% python3 -q
>>> import numpy as np
>>> import numpy.linalg as la
>>> np.set_printoptions(precision=2, suppress=True, linewidth=140, floatmode="fixed")
>>> def rnd(a):
...     return np.round(a, 2) + 0
... 
>>> arr = np.diag(np.array([1, -2, 0, 1, -1])) + 4 * np.eye(5, k=1) + 4 * np.eye(5, k=-1)
>>> arr
array([[ 1.00,  4.00,  0.00,  0.00,  0.00],
       [ 4.00, -2.00,  4.00,  0.00,  0.00],
       [ 0.00,  4.00,  0.00,  4.00,  0.00],
       [ 0.00,  0.00,  4.00,  1.00,  4.00],
       [ 0.00,  0.00,  0.00,  4.00, -1.00]])
>>> np.kron(np.eye(2, dtype=int), arr)
array([[ 1.00,  4.00,  0.00,  0.00,  0.00,  0.00,  0.00,  0.00,  0.00,  0.00],
       [ 4.00, -2.00,  4.00,  0.00,  0.00,  0.00, -0.00,  0.00,  0.00,  0.00],
       [ 0.00,  4.00,  0.00,  4.00,  0.00,  0.00,  0.00,  0.00,  0.00,  0.00],
       [ 0.00,  0.00,  4.00,  1.00,  4.00,  0.00,  0.00,  0.00,  0.00,  0.00],
       [ 0.00,  0.00,  0.00,  4.00, -1.00,  0.00,  0.00,  0.00,  0.00, -0.00],
       [ 0.00,  0.00,  0.00,  0.00,  0.00,  1.00,  4.00,  0.00,  0.00,  0.00],
       [ 0.00, -0.00,  0.00,  0.00,  0.00,  4.00, -2.00,  4.00,  0.00,  0.00],
       [ 0.00,  0.00,  0.00,  0.00,  0.00,  0.00,  4.00,  0.00,  4.00,  0.00],
       [ 0.00,  0.00,  0.00,  0.00,  0.00,  0.00,  0.00,  4.00,  1.00,  4.00],
       [ 0.00,  0.00,  0.00,  0.00, -0.00,  0.00,  0.00,  0.00,  4.00, -1.00]])
>>> rnd(la.eigvals(arr).sum().real)
np.float64(-1.0)
>>> rnd(la.det(arr.T))
np.float64(-16.0)
>>> rnd(la.det(2 * arr)), rnd(la.det(arr))
(np.float64(-512.0), np.float64(-16.0))
>>> rnd(la.eigvals(arr))
array([ 6.84,  3.89, -0.02, -7.37, -4.34])
>>> np.einsum("ii->", arr)
np.float64(-1.0)
>>> np.einsum("ij,ji->", arr, arr)
np.float64(135.0)
>>> other = np.array([[-2.1, 0.0],
...     [-0.3, -0.5],
...     [1.7, 0.1],
...     [0.8, 0.3],
...     [0.3, 1.1],
...     [0.4, 1.7],
...     [-1.2, -0.2],
...     [-1.7, -0.5],
...     [0.4, 0.0],
...     [-0.1, 0.9],
...     [-0.5, 1.2],
...     [-1.2, -0.8],
...     [0.5, 0.0]])
>>> Z = np.array([[-0.1, -0.3, 0.2, -2.0, 1.9, -0.2, -0.2, -0.4, 2.2, -2.3, -0.7],
...     [-1.0, 0.1, 0.0, 0.0, -0.6, -1.2, 1.3, -0.7, -0.7, -2.3, -0.5]])
>>> X = other @ Z
>>> rnd(X)
array([[ 0.21,  0.63, -0.42,  4.20, -3.99,  0.42,  0.42,  0.84, -4.62,  4.83,  1.47],
       [ 0.53,  0.04, -0.06,  0.60, -0.27,  0.66, -0.59,  0.47, -0.31,  1.84,  0.46],
       [-0.27, -0.50,  0.34, -3.40,  3.17, -0.46, -0.21, -0.75,  3.67, -4.14, -1.24],
       [-0.38, -0.21,  0.16, -1.60,  1.34, -0.52,  0.23, -0.53,  1.55, -2.53, -0.71],
       [-1.13,  0.02,  0.06, -0.60, -0.09, -1.38,  1.37, -0.89, -0.11, -3.22, -0.76],
       [-1.74,  0.05,  0.08, -0.80, -0.26, -2.12,  2.13, -1.35, -0.31, -4.83, -1.13],
       [ 0.32,  0.34, -0.24,  2.40, -2.16,  0.48, -0.02,  0.62, -2.50,  3.22,  0.94],
       [ 0.67,  0.46, -0.34,  3.40, -2.93,  0.94, -0.31,  1.03, -3.39,  5.06,  1.44],
       [-0.04, -0.12,  0.08, -0.80,  0.76, -0.08, -0.08, -0.16,  0.88, -0.92, -0.28],
       [-0.89,  0.12, -0.02,  0.20, -0.73, -1.06,  1.19, -0.59, -0.85, -1.84, -0.38],
       [-1.15,  0.27, -0.10,  1.00, -1.67, -1.34,  1.66, -0.64, -1.94, -1.61, -0.25],
       [ 0.92,  0.28, -0.24,  2.40, -1.80,  1.20, -0.80,  1.04, -2.08,  4.60,  1.24],
       [-0.05, -0.15,  0.10, -1.00,  0.95, -0.10, -0.10, -0.20,  1.10, -1.15, -0.35]])
>>> # looks like rank 2
>>> np.unique(X.round(6), axis=0).shape
(13, 11)
>>> np.abs(np.diag(la.qr(X)[1])) > 1e-9
array([ True,  True, False, False, False, False, False, False, False, False, False])
>>> np.allclose(X[:-1].T @ la.lstsq(X[:-1].T, X[-1])[0], X[-1])
True
